>>> import numpy as np
>>> np.set_printoptions(suppress=True, linewidth=100)
>>> E = np.load("block19.npy")
>>> E
array([[0, 5, 3, 0, 5],
       [2, 2, 0, 0, 1],
       [3, 0, 0, 0, 4],
       [1, 4, 1, 2, 5],
       [2, 3, 1, 5, 2]])
>>> rng = np.random.default_rng(49)
>>> lab = rng.permutation(5)
>>> lab
array([2, 3, 4, 1, 0])
>>> Y = E[lab][:, lab]
>>> np.round(np.linalg.det(Y), 2), round(np.linalg.det(E[lab]), 2)
(np.float64(399.0), np.float64(-399.0))
>>> np.allclose(Y, E)
False
>>> m1 = np.loadtxt("sample17.csv", delimiter=",")
>>> m1.round(2)
array([[1.  , 0.  , 0.  , 0.  ],
       [0.5 , 0.5 , 0.  , 0.  ],
       [0.  , 0.  , 0.5 , 0.5 ],
       [0.33, 0.  , 0.33, 0.33]])
>>> np.allclose(m1 @ m1.T, m1.T @ m1)
False
>>> round(np.linalg.det(m1), 2)
np.float64(0.0)
>>> np.round(np.linalg.matrix_power(m1, 4), 2)
array([[1.  , 0.  , 0.  , 0.  ],
       [0.94, 0.06, 0.  , 0.  ],
       [0.42, 0.  , 0.29, 0.29],
       [0.61, 0.  , 0.19, 0.19]])
>>> np.allclose(m1, m1.T)
False
>>> round(np.abs(np.linalg.eigvals(m1)).max(), 2)
np.float64(1.0)
>>> round(float(np.trace(m1)), 2)
2.33
>>> O, vecs = np.linalg.qr(E[:, :4])[0], np.linalg.qr(E[:, 4:])[0]
>>> s = np.linalg.svd(O.T @ vecs, compute_uv=False)
>>> s.round(2)
array([0.94])
>>> np.argsort(-np.linalg.norm(m1, axis=0).round(6), kind="stable")[:3]
array([0, 2, 3])
>>> round(np.linalg.norm(m1, 2) / np.linalg.norm(m1), 2)
np.float64(0.79)
>>> w1 = np.array([[4, 3, 3], [5, -1, -1], [7, -5, -5], [6, -9, -9]])
>>> coef = np.array([1, 0, -2])
>>> hid = np.maximum(m1 @ w1 + coef, 0)
>>> (hid > 0).astype(int)
array([[1, 1, 1],
       [1, 1, 0],
       [1, 0, 0],
       [1, 0, 0]])
>>> np.linalg.matrix_rank(hid)
np.int64(3)
>>> hid.round(2)
array([[5.  , 3.  , 1.  ],
       [5.5 , 1.  , 0.  ],
       [7.5 , 0.  , 0.  ],
       [6.67, 0.  , 0.  ]])
>>> Z = np.array([[3, 1], [2, 3], [3, 3]])
>>> np.round(hid @ Z, 2)
array([[24.  , 17.  ],
       [18.5 ,  8.5 ],
       [22.5 ,  7.5 ],
       [20.  ,  6.67]])
>>> (hid @ Z).round(6).argmax(axis=1)
array([0, 0, 0, 0])
